In [1]: import numpy as np

In [2]: np.set_printoptions(precision=2, suppress=True, linewidth=100, legacy="1.25")

In [3]: X = np.load("arr.npy")

In [4]: X
Out[4]: 
array([[-2.,  2.,  3.],
       [ 0.,  3., -2.],
       [ 0.,  0.,  3.]])

In [5]: r0 = np.array([6, -6, 0])

In [6]: np.cross(X[0, :3], X[1, :3])
Out[6]: array([-13.,  -4.,  -6.])

In [7]: print(np.polyval(r0, X[0]))
[36. 12. 36.]

In [8]: rng = np.random.default_rng(9)

In [9]: idx = rng.permutation(3)

In [10]: idx
Out[10]: array([2, 0, 1])

In [11]: M2 = X[idx][:, idx]

In [12]: np.allclose(M2, X)
Out[12]: False

In [13]: np.round(np.linalg.det(M2), 2), np.round(np.linalg.det(X[idx]), 2)
Out[13]: (-18.0, -18.0)

In [14]: M2
Out[14]: 
array([[ 3.,  0.,  0.],
       [ 3., -2.,  2.],
       [-2.,  0.,  3.]])

In [15]: print(np.diag(M2))
[ 3. -2.  3.]

In [16]: print(np.poly(X))
[ 1. -4. -3. 18.]

In [17]: print(np.round(np.linalg.det(X[::-1]), 2))
18.0

In [18]: np.round(np.linalg.det(X.T), 2)
Out[18]: -18.0

In [19]: r0 = np.array([4, 5, 0])

In [20]: M2 = X + np.outer(r0, np.eye(3)[0])

In [21]: print(np.round(np.linalg.det(M2) / np.linalg.det(X), 2), round(float(1 + np.linalg.solve(X, r0)[0]), 2))
0.67 0.67

In [22]: M2
Out[22]: 
array([[ 2.,  2.,  3.],
       [ 5.,  3., -2.],
       [ 0.,  0.,  3.]])

In [23]: (X - X.T) / 2
Out[23]: 
array([[ 0. ,  1. ,  1.5],
       [-1. ,  0. , -1. ],
       [-1.5,  1. ,  0. ]])

In [24]: (X + X.T) / 2
Out[24]: 
array([[-2. ,  1. ,  1.5],
       [ 1. ,  3. , -1. ],
       [ 1.5, -1. ,  3. ]])

In [25]: np.trace(X)
Out[25]: 4.0

In [26]: print(X @ X)
[[  4.   2.  -1.]
 [  0.   9. -12.]
 [  0.   0.   9.]]

In [27]: mat = np.load("case13.npy")

In [28]: mat
Out[28]: 
array([[-39.61, -41.96, -39.51],
       [-38.79, -38.69, -39.59],
       [-40.52, -40.4 , -40.34],
       [-39.9 , -40.61, -39.44],
       [-39.41, -39.95, -41.08],
       [-39.16, -38.1 , -38.52],
       [-39.19, -39.47, -39.85],
       [-41.06, -41.89, -38.63],
       [-39.22, -40.62, -37.79],
       [-39.84, -40.01, -40.63],
       [-39.22, -40.64, -40.9 ],
       [-39.34, -39.65, -38.34],
       [-40.65, -39.58, -38.34],
       [-40.94, -37.55, -40.47],
       [-39.27, -38.92, -40.91],
       [-41.04, -38.72, -40.87],
       [-42.69, -38.4 , -41.06],
       [-40.77, -40.71, -40.91],
       [-38.84, -39.13, -39.71],
       [-39.83, -38.08, -42.11],
       [-39.6 , -39.39, -40.61]])

In [29]: W2 = mat[[14, 19]].astype(float)

In [30]: for _ in range(7):
    ...:     idx = np.linalg.norm(mat[:, None] - W2, axis=-1).argmin(axis=1)
    ...:     W2 = np.array([mat[idx == j].mean(axis=0) for j in range(2)])
    ...: 

In [31]: print(idx)
[0 0 0 0 0 0 0 0 0 0 0 0 0 1 0 1 1 0 0 1 0]

In [32]: W2[1] - W2[0]
Out[32]: array([-1.45,  1.8 , -1.42])

In [33]: W2
Out[33]: 
array([[-39.67, -39.98, -39.71],
       [-41.12, -38.19, -41.13]])
